In [1]: import numpy as np

In [2]: from numpy import linalg as LA

In [3]: np.set_printoptions(precision=2, suppress=True, linewidth=120, legacy="1.25")

In [4]: tidy = lambda a: np.round(a, 2) + 0

In [5]: A = np.array([[0, 1, 1, 1, 0],
   ...:     [1, 1, 1, 0, 1],
   ...:     [0, 1, 1, 3, 3],
   ...:     [1, 1, 0, 0, 3],
   ...:     [1, 0, 0, 0, 3]])

In [6]: print(A)
[[0 1 1 1 0]
 [1 1 1 0 1]
 [0 1 1 3 3]
 [1 1 0 0 3]
 [1 0 0 0 3]]

In [7]: M2 = LA.inv(A)

In [8]: np.allclose(M2, A.T)
Out[8]: False

In [9]: tidy(LA.cond(A))
Out[9]: 100.93

In [10]: q, R = LA.qr(A)

In [11]: tidy(q.T @ q)
Out[11]: 
array([[1., 0., 0., 0., 0.],
       [0., 1., 0., 0., 0.],
       [0., 0., 1., 0., 0.],
       [0., 0., 0., 1., 0.],
       [0., 0., 0., 0., 1.]])

In [12]: tidy(abs(R[0, 0])), tidy(LA.norm(A[:, 0]))
Out[12]: (1.73, 1.73)

In [13]: q.shape, R.shape
Out[13]: ((5, 5), (5, 5))

In [14]: tidy(R)
Out[14]: 
array([[-1.73, -1.15, -0.58,  0.  , -4.04],
       [ 0.  ,  1.63,  1.43,  2.45,  1.43],
       [ 0.  ,  0.  , -0.79, -0.63,  0.47],
       [ 0.  ,  0.  ,  0.  , -1.9 , -3.06],
       [ 0.  ,  0.  ,  0.  ,  0.  ,  0.24]])

In [15]: tidy(LA.eigvals(A))
Out[15]: array([ 4.27+0.j  ,  1.35+0.j  , -0.26+1.27j, -0.26-1.27j, -0.1 +0.j  ])

In [16]: print(tidy(LA.eigvals(A).sum().real))
5.0

In [17]: tidy(LA.det(A[::-1]))
Out[17]: -1.0

In [18]: print(tidy(LA.det(2 * A)), tidy(LA.det(A)))
-32.0 -1.0

In [19]: W0 = np.load("layer17.npy")

In [20]: W0
Out[20]: 
array([[ 1.22, -0.4 ,  0.7 ],
       [-1.49,  0.5 , -1.1 ],
       [ 1.5 , -0.5 , -0.5 ],
       [-0.89,  0.3 ,  1.9 ],
       [-0.02,  0.  ,  0.4 ],
       [-0.62,  0.2 ,  0.  ],
       [ 5.69, -1.9 , -0.4 ],
       [-4.82,  1.6 , -0.7 ],
       [-0.9 ,  0.3 , -2.  ],
       [-2.42,  0.8 , -0.2 ],
       [ 8.42, -2.8 ,  0.5 ],
       [-0.63,  0.2 , -0.1 ],
       [ 0.9 , -0.3 ,  0.7 ],
       [ 5.38, -1.8 , -0.8 ],
       [-0.6 ,  0.2 ,  1.  ],
       [ 6.01, -2.  , -1.  ],
       [-1.18,  0.4 , -0.1 ]])

In [21]: x = np.array([-1, 1, -2])

In [22]: print(np.sign((W0 @ x).round(6)))
[-1.  1. -1. -1. -1.  1. -1.  1.  1.  1. -1.  1. -1. -1. -1. -1.  1.]

In [23]: W0 * x
Out[23]: 
array([[-1.22, -0.4 , -1.4 ],
       [ 1.49,  0.5 ,  2.2 ],
       [-1.5 , -0.5 ,  1.  ],
       [ 0.89,  0.3 , -3.8 ],
       [ 0.02,  0.  , -0.8 ],
       [ 0.62,  0.2 , -0.  ],
       [-5.69, -1.9 ,  0.8 ],
       [ 4.82,  1.6 ,  1.4 ],
       [ 0.9 ,  0.3 ,  4.  ],
       [ 2.42,  0.8 ,  0.4 ],
       [-8.42, -2.8 , -1.  ],
       [ 0.63,  0.2 ,  0.2 ],
       [-0.9 , -0.3 , -1.4 ],
       [-5.38, -1.8 ,  1.6 ],
       [ 0.6 ,  0.2 , -2.  ],
       [-6.01, -2.  ,  2.  ],
       [ 1.18,  0.4 ,  0.2 ]])

In [24]: print(W0 @ np.eye(3)[0])
[ 1.22 -1.49  1.5  -0.89 -0.02 -0.62  5.69 -4.82 -0.9  -2.42  8.42 -0.63  0.9   5.38 -0.6   6.01 -1.18]

In [25]: LA.norm(W0 @ x) <= LA.norm(W0, 2) * LA.norm(x) + 1e-9
Out[25]: True

In [26]: cen = W0 - W0.mean(axis=0)

In [27]: V = LA.svd(cen)[2][:2]

In [28]: M2 = cen - cen @ V.T @ V

In [29]: print(tidy(np.diag(V.T @ V)))
[0.9 0.1 1. ]

In [30]: tidy(LA.norm(M2) / LA.norm(cen))
Out[30]: 0.0

In [31]: tidy(np.cov(cen @ V.T, rowvar=False))
Out[31]: 
array([[13.48,  0.  ],
       [ 0.  ,  0.85]])
